$ ipython --no-banner

In [1]: import numpy as np

In [2]: from numpy import linalg as LA

In [3]: np.set_printoptions(precision=2, suppress=True, linewidth=120)

In [4]: E = np.array([[5, 0, 5, 3], [3, 5, 0, 5], [5, 3, 5, 0], [0, 5, 3, 5]])

In [5]: E
Out[5]: 
array([[5, 0, 5, 3],
       [3, 5, 0, 5],
       [5, 3, 5, 0],
       [0, 5, 3, 5]])

In [6]: u = np.array([6, 3, 3, -9])

In [7]: A2 = E + np.outer(u, np.eye(4)[1])

In [8]: LA.matrix_rank(LA.inv(A2) - LA.inv(E), tol=1e-8)
Out[8]: np.int64(1)

In [9]: round(LA.det(A2) / LA.det(E), 2), round(float(1 + LA.solve(E, u)[1]), 2)
Out[9]: (np.float64(0.02), 0.02)

In [10]: LA.matrix_rank(A2 - E)
Out[10]: np.int64(1)

In [11]: vec = np.array([2, -4, -1, -1])

In [12]: E @ (2 * vec)
Out[12]: array([  4, -38, -14, -56])

In [13]: np.sign((E @ vec).round(6))
Out[13]: array([ 1, -1, -1, -1])

In [14]: cov = E.T @ E

In [15]: (E @ E.T).shape
Out[15]: (4, 4)

In [16]: np.trace(cov), (E ** 2).sum()
Out[16]: (np.int64(236), np.int64(236))

In [17]: vec = np.array([1, 0, 2, 2])

In [18]: a = np.maximum(E @ vec, 0)

In [19]: E * (a > 1e-9)[:, None]
Out[19]: 
array([[5, 0, 5, 3],
       [3, 5, 0, 5],
       [5, 3, 5, 0],
       [0, 5, 3, 5]])

In [20]: np.flatnonzero(a > 1e-9)
Out[20]: array([0, 1, 2, 3])

In [21]: print(a)
[21 13 15 16]

In [22]: E.T @ a
Out[22]: array([219, 190, 228, 208])

In [23]: feats = np.load("block13.npy")

In [24]: feats
Out[24]: 
array([[-3, -4, -5, -3, -4, -4, -4],
       [ 0, -1, -2,  0, -1, -1, -1],
       [ 3,  2,  1,  3,  2,  2,  2],
       [ 1,  0, -1,  1,  0,  0,  0],
       [ 2,  1,  0,  2,  1,  1,  1]])

In [25]: # looks like rank 2

In [26]: left, sig, Vh = LA.svd(feats)

In [27]: V = Vh[:(sig > 1e-8).sum()]

In [28]: rng = np.random.default_rng(85267)

In [29]: vec = feats[2] + -2 * feats[3] + rng.integers(2) * np.eye(7)[3]

In [30]: vec
Out[30]: array([1., 2., 3., 1., 2., 2., 2.])

In [31]: round(float(LA.norm(vec - V.T @ V @ vec)), 2)
Out[31]: 0.0

In [32]: np.diag(V.T @ V)
Out[32]: array([0.4 , 0.15, 0.6 , 0.4 , 0.15, 0.15, 0.15])

In [33]: print(V.T @ V)
[[ 0.4   0.1  -0.2   0.4   0.1   0.1   0.1 ]
 [ 0.1   0.15  0.2   0.1   0.15  0.15  0.15]
 [-0.2   0.2   0.6  -0.2   0.2   0.2   0.2 ]
 [ 0.4   0.1  -0.2   0.4   0.1   0.1   0.1 ]
 [ 0.1   0.15  0.2   0.1   0.15  0.15  0.15]
 [ 0.1   0.15  0.2   0.1   0.15  0.15  0.15]
 [ 0.1   0.15  0.2   0.1   0.15  0.15  0.15]]

In [34]: print(np.allclose(V.T @ V @ vec, vec))
True

In [35]: w1 = np.array([[-3, 0, 2],
    ...:     [-3, -2, -3],
    ...:     [3, 0, -3],
    ...:     [-2, 3, -1],
    ...:     [2, -3, 1],
    ...:     [-2, 2, -1],
    ...:     [0, -3, -1]])

In [36]: c = np.array([1, 5, 1])

In [37]: hid = np.maximum(feats @ w1 + c, 0)

In [38]: (hid > 0).mean(axis=0)
Out[38]: array([0.2, 1. , 0.6])

In [39]: LA.matrix_rank(hid)
Out[39]: np.int64(3)

In [40]: (hid > 0).astype(int)
Out[40]: 
array([[1, 1, 1],
       [0, 1, 1],
       [0, 1, 0],
       [0, 1, 1],
       [0, 1, 0]])

In [41]: Z = np.array([[1, 3], [0, 3], [1, 3]])

In [42]: print(w1 @ Z)
[[ -1  -3]
 [ -6 -24]
 [  0   0]
 [ -3   0]
 [  3   0]
 [ -3  -3]
 [ -1 -12]]

In [43]: (hid @ Z).round(6).argmax(axis=1)
Out[43]: array([1, 1, 1, 1, 1])

In [44]: hid @ Z
Out[44]: 
array([[ 42, 186],
       [ 11,  66],
       [  0,   6],
       [  5,  39],
       [  0,  15]])

In [45]: left, sig, Vh = LA.svd(feats)

In [46]: sig.round(2) + 0
Out[46]: array([12.29,  3.75,  0.  ,  0.  ,  0.  ])

In [47]: A2 = left[:, :2] @ np.diag(sig[:2]) @ Vh[:2]

In [48]: np.round(LA.norm(feats - A2, 2), 2), round(float(sig[2]), 2)
Out[48]: (np.float64(0.0), 0.0)

In [49]: np.round(LA.norm(feats, 2) / LA.norm(feats), 2)
Out[49]: np.float64(0.96)

In [50]: LA.cond(feats) > 100
Out[50]: np.True_

In [51]: m1 = np.loadtxt("layer5.csv", delimiter=",")

In [52]: m1
Out[52]: 
array([[-1.,  0.,  1.,  2.,  3.,  4.,  5.,  6.,  7.],
       [ 8.,  9., 10., 11., 12., 13., 14., 15., 16.],
       [17., 18., 19., 20., 21., 22., 23., 24., 25.],
       [26., 27., 28., 29., 30., 31., 32., 33., 34.],
       [35., 36., 37., 38., 39., 40., 41., 42., 43.],
       [44., 45., 46., 47., 48., 49., 50., 51., 52.],
       [53., 54., 55., 56., 57., 58., 59., 60., 61.],
       [62., 63., 64., 65., 66., 67., 68., 69., 70.],
       [71., 72., 73., 74., 75., 76., 77., 78., 79.],
       [80., 81., 82., 83., 84., 85., 86., 87., 88.]])

In [53]: # null space of dimension 7

In [54]: A2 = m1 + rng.integers(-2, 3, (10, 2)) @ rng.integers(-2, 3, (2, 9))

In [55]: A2
Out[55]: 
array([[-1.,  0.,  1.,  2.,  3.,  4.,  5.,  6.,  7.],
       [12., 17.,  4., 11.,  6., 13., 16., 19., 22.],
       [15., 12., 23., 21., 25., 22., 21., 22., 20.],
       [26., 29., 27., 28., 29., 31., 33., 33., 36.],
       [39., 42., 32., 39., 34., 40., 42., 46., 47.],
       [44., 47., 45., 46., 47., 49., 51., 51., 54.],
       [51., 48., 59., 57., 61., 58., 57., 58., 56.],
       [62., 59., 66., 67., 68., 67., 66., 69., 66.],
       [69., 72., 74., 72., 76., 76., 78., 76., 80.],
       [76., 79., 85., 80., 87., 85., 87., 83., 88.]])

In [56]: np.round(LA.svd(A2 - m1, compute_uv=False), 2) + 0
Out[56]: array([25.12,  8.78,  0.  ,  0.  ,  0.  ,  0.  ,  0.  ,  0.  ,  0.  ])

In [57]: mat = np.loadtxt("a.csv", delimiter=",")

In [58]: mat
Out[58]: 
array([[0.5 , 0.5 , 0.  , 0.  , 0.  , 0.  ],
       [0.  , 1.  , 0.  , 0.  , 0.  , 0.  ],
       [0.  , 0.  , 0.67, 0.  , 0.33, 0.  ],
       [0.  , 0.33, 0.  , 0.33, 0.33, 0.  ],
       [0.  , 0.  , 0.  , 0.  , 1.  , 0.  ],
       [0.  , 0.  , 0.  , 0.  , 0.5 , 0.5 ]])

In [59]: # rows sum to 1

In [60]: np.trace(mat)
Out[60]: np.float64(4.0)

In [61]: (mat - mat.T) / 2
Out[61]: 
array([[ 0.  ,  0.25,  0.  ,  0.  ,  0.  ,  0.  ],
       [-0.25,  0.  ,  0.  , -0.17,  0.  ,  0.  ],
       [ 0.  ,  0.  ,  0.  ,  0.  ,  0.17,  0.  ],
       [ 0.  ,  0.17,  0.  ,  0.  ,  0.17,  0.  ],
       [ 0.  ,  0.  , -0.17, -0.17,  0.  , -0.25],
       [ 0.  ,  0.  ,  0.  ,  0.  ,  0.25,  0.  ]])
